>>> import numpy as np
>>> np.set_printoptions(suppress=True, linewidth=200)
>>> E = np.loadtxt("sample15.csv", delimiter=",")
>>> E.round(2)
array([[ 0.18,  0.23,  0.09, -0.23,  0.07,  0.18],
       [ 0.23,  0.81,  0.1 ,  0.21,  0.01,  0.23],
       [ 0.09,  0.1 ,  0.04, -0.12,  0.04,  0.09],
       [-0.23,  0.21, -0.12,  0.75, -0.16, -0.23],
       [ 0.07,  0.01,  0.04, -0.16,  0.04,  0.07],
       [ 0.18,  0.23,  0.09, -0.23,  0.07,  0.18]])
>>> left, sigma, Vh = np.linalg.svd(E)
>>> sigma.round(2) + 0
array([1., 1., 0., 0., 0., 0.])
>>> np.argmax(sigma[:-1] / (sigma[1:] + 1e-6)) + 1
np.int64(2)
>>> M2 = left[:, :2] @ np.diag(sigma[:2]) @ Vh[:2]
>>> np.linalg.matrix_rank(M2)
np.int64(2)
>>> w, evecs = np.linalg.eigh(E)
>>> vec = np.array([-8, -7, -4, 9, -1, 7])
>>> round(vec @ E @ vec, 2)
np.float64(101.37)
>>> mat = np.load("run1.npy")
>>> mat
array([[ 1,  2, -3,  2, -2,  1,  1,  0,  0, -1,  0, -3,  3,  0,  2],
       [-1,  1, -1, -1,  2, -1,  2, -1,  1,  0, -1,  2, -2, -3, -2],
       [ 3, -2,  1, -1,  2, -2, -2,  2, -1, -3,  3,  2, -1,  3, -1],
       [ 3,  3,  0,  1,  3, -3,  1,  3,  1,  1, -1, -3,  2,  2, -3],
       [-2,  1,  3,  2,  1, -3,  2,  3, -3,  3, -1, -3,  1,  3,  2],
       [-3,  1, -2, -2, -3,  1, -2,  2,  0,  3,  2, -3, -3,  2,  2],
       [-2,  1,  2, -3,  0, -3, -3, -1,  0,  1,  0,  1,  0, -3,  1],
       [-2, -3,  0,  0,  1, -3,  1, -3,  2,  3,  2,  0,  1, -3,  3],
       [ 1,  3, -1,  3, -3,  2,  3, -3,  1, -3,  1,  1, -2,  1,  3],
       [ 2,  2,  2, -2,  0,  1,  1, -2, -3, -2,  1,  2,  0,  0, -2],
       [ 0,  0,  0, -2,  0, -1,  0, -1, -3, -3,  3, -1,  1, -3, -1],
       [ 3, -2,  1, -1,  2, -2, -2,  2, -1, -3,  3,  2, -1,  3, -1]])
>>> np.round(np.linalg.svd(mat, compute_uv=False), 2) + 0
array([13.24, 11.91, 11.21,  9.27,  7.28,  7.27,  6.49,  5.19,  4.18,  2.97,  1.38,  0.  ])
>>> np.abs(mat).max()
np.int64(3)
>>> round(np.linalg.norm(mat), 2)
np.float64(27.06)
>>> mat.sum(axis=0)
array([  3,   7,   2,  -4,   3, -13,   2,   1,  -6,  -4,  12,  -3,  -1,   2,   3])
>>> np.unravel_index(np.abs(mat).argmax(), mat.shape)
(np.int64(0), np.int64(2))
>>> rng = np.random.default_rng(2002)
>>> lab = rng.integers(0, 3, 15)
>>> A = np.triu((lab[:, None] == lab) & (rng.random((15, 15)) < 0.8), 1).astype(int)
>>> A += A.T
>>> A
array([[0, 1, 0, 1, 1, 0, 0, 0, 0, 1, 0, 0, 0, 0, 0],
       [1, 0, 0, 1, 1, 0, 0, 0, 0, 1, 0, 0, 0, 0, 0],
       [0, 0, 0, 0, 0, 0, 1, 1, 0, 0, 1, 1, 0, 1, 0],
       [1, 1, 0, 0, 0, 0, 0, 0, 0, 1, 0, 0, 0, 0, 0],
       [1, 1, 0, 0, 0, 0, 0, 0, 0, 1, 0, 0, 0, 0, 0],
       [0, 0, 0, 0, 0, 0, 0, 0, 0, 0, 0, 0, 0, 0, 1],
       [0, 0, 1, 0, 0, 0, 0, 0, 0, 0, 1, 1, 1, 1, 0],
       [0, 0, 1, 0, 0, 0, 0, 0, 0, 0, 1, 1, 1, 1, 0],
       [0, 0, 0, 0, 0, 0, 0, 0, 0, 0, 0, 0, 0, 0, 1],
       [1, 1, 0, 1, 1, 0, 0, 0, 0, 0, 0, 0, 0, 0, 0],
       [0, 0, 1, 0, 0, 0, 1, 1, 0, 0, 0, 1, 1, 1, 0],
       [0, 0, 1, 0, 0, 0, 1, 1, 0, 0, 1, 0, 0, 1, 0],
       [0, 0, 0, 0, 0, 0, 1, 1, 0, 0, 1, 0, 0, 1, 0],
       [0, 0, 1, 0, 0, 0, 1, 1, 0, 0, 1, 1, 1, 0, 0],
       [0, 0, 0, 0, 0, 1, 0, 0, 1, 0, 0, 0, 0, 0, 0]])
>>> np.all(np.linalg.eigvalsh(A) > 0)
np.False_
>>> [round(float(np.linalg.det(A[:i, :i])), 2) + 0 for i in range(1, 16)]
[0.0, -1.0, 0.0, 0.0, 0.0, 0.0, 0.0, 0.0, 0.0, 0.0, 0.0, 0.0, 0.0, 0.0, 0.0]
>>> J = np.loadtxt("x.csv", delimiter=",")
>>> J
array([[ -1.,  -1.,  -2.,  -2.,   1.,  -2.,   0.,   0.,  -2.,   0.,  -2.,   2.,   0.],
       [  1.,   1.,  -2.,  -1.,  -2.,  -1.,   0.,  -1.,  -2.,   2.,   2.,   0.,   0.],
       [  2.,   2.,   2.,   2.,  -1.,   0.,   2.,  -2.,   1.,   1.,   0.,  -2.,  -1.],
       [ -1.,   0.,  -1.,   1.,   1.,  -2.,   0.,   0.,  -2.,   2.,   1.,   1.,   0.],
       [  1.,  -1.,  -1.,  -1.,   1.,   2.,   1.,   2.,   2.,   2.,   2.,   2.,   2.],
       [ -1.,   1.,   2.,   0.,  -1.,   1.,   1.,   1.,   1.,   0.,   0.,   1.,  -1.],
       [  1.,   1.,   1.,   0.,   1.,   2.,   0.,   1.,   0.,   1.,  -2.,   1.,   2.],
       [ -1.,  -1.,  -1.,   0.,  -2.,   2.,  -1.,   0.,   1.,   2.,  -1.,   0.,  -2.],
       [ -1.,  -1.,   0.,   1.,   1.,  -1.,   1.,   1.,  -1.,   0.,  -2.,  -1.,  -2.],
       [  1.,   0.,   2.,   1.,   2.,  -2.,   1.,   2.,   0.,  -1.,   0.,   0.,   0.],
       [  1.,   2.,   2.,  -1.,  -2.,  -1.,   1.,   0.,   1.,  -2.,  -2.,   0.,  -1.],
       [  0.,  -2.,  -2.,  -2.,   1.,  -2.,   2.,  -2.,   0.,  -2.,  -2.,  -2.,   1.],
       [  2.,   0.,  -2.,  -2.,   1.,  -2.,   2.,   1.,  -1.,   2.,   1.,   0.,  -1.],
       [ -1.,   0.,   1.,  -2.,   0.,   1.,   0.,  -1.,   2.,   1.,  -2.,   2.,   1.],
       [  2.,  -2.,   0.,  -1.,  -1.,   2.,  -1.,   1.,   2.,   0.,  -1.,  -2.,   1.],
       [  4.,   4., -12.,  -7.,  -9.,  -7.,   0.,  -5., -12.,  10.,   8.,   2.,   0.]])
>>> q, evecs = np.linalg.qr(J[:, :11])[0], np.linalg.qr(J[:, 11:])[0]
>>> sigma = np.linalg.svd(q.T @ evecs, compute_uv=False)
>>> (sigma > 0.9).sum()
np.int64(1)
>>> np.round(np.degrees(np.arccos(sigma.clip(0, 1))), 2)
array([13.09, 29.19])
>>> round(np.linalg.norm(q @ q.T - evecs @ evecs.T, 2), 2)
np.float64(1.0)
>>> sigma.round(2)
array([0.97, 0.87])
